% python3 -q
>>> import numpy as np
>>> import numpy.linalg as la
>>> np.set_printoptions(precision=2, suppress=True, linewidth=200, floatmode="fixed")
>>> K = np.loadtxt("w.csv", delimiter=",")
>>> K
array([[ 3.00,  3.00,  3.00, -1.00, -3.00, -2.00,  2.00,  2.00,  1.00,  2.00,  0.00, -2.00,  0.00, -2.00],
       [-1.00, -2.00,  0.00,  3.00, -2.00, -1.00, -3.00, -1.00,  0.00,  0.00,  0.00, -1.00, -3.00,  1.00],
       [-3.00,  2.00,  3.00, -3.00,  0.00,  1.00,  1.00, -3.00, -1.00,  3.00, -2.00,  2.00, -2.00,  0.00],
       [-3.00,  1.00, -1.00,  3.00, -3.00,  3.00,  2.00, -3.00,  2.00, -3.00, -1.00, -2.00, -3.00, -2.00],
       [ 0.00, -3.00,  1.00, -3.00, -3.00,  0.00,  1.00, -1.00,  0.00,  1.00, -2.00,  2.00, -3.00,  1.00],
       [-2.00,  1.00,  0.00,  1.00, -3.00,  0.00, -3.00, -1.00, -3.00,  3.00,  3.00, -2.00,  2.00, -2.00],
       [-3.00, -3.00, -2.00, -2.00,  2.00, -2.00,  1.00, -2.00, -3.00,  0.00,  2.00, -2.00, -3.00,  2.00]])
>>> f, v = K[3], K[0]
>>> f @ f
np.float64(82.0)
>>> f @ v
np.float64(-7.0)
>>> p = (f @ v) / (f @ f) * f
>>> v - p
array([ 2.74,  3.09,  2.91, -0.74, -3.26, -1.74,  2.17,  1.74,  1.17,  1.74, -0.09, -2.17, -0.26, -2.17])
>>> la.matrix_rank(np.outer(f, v))
np.int64(1)
>>> round(float(la.norm(f + v) ** 2 + la.norm(f - v) ** 2), 2)
288.0
>>> round((v - p) @ f, 2)
np.float64(0.0)
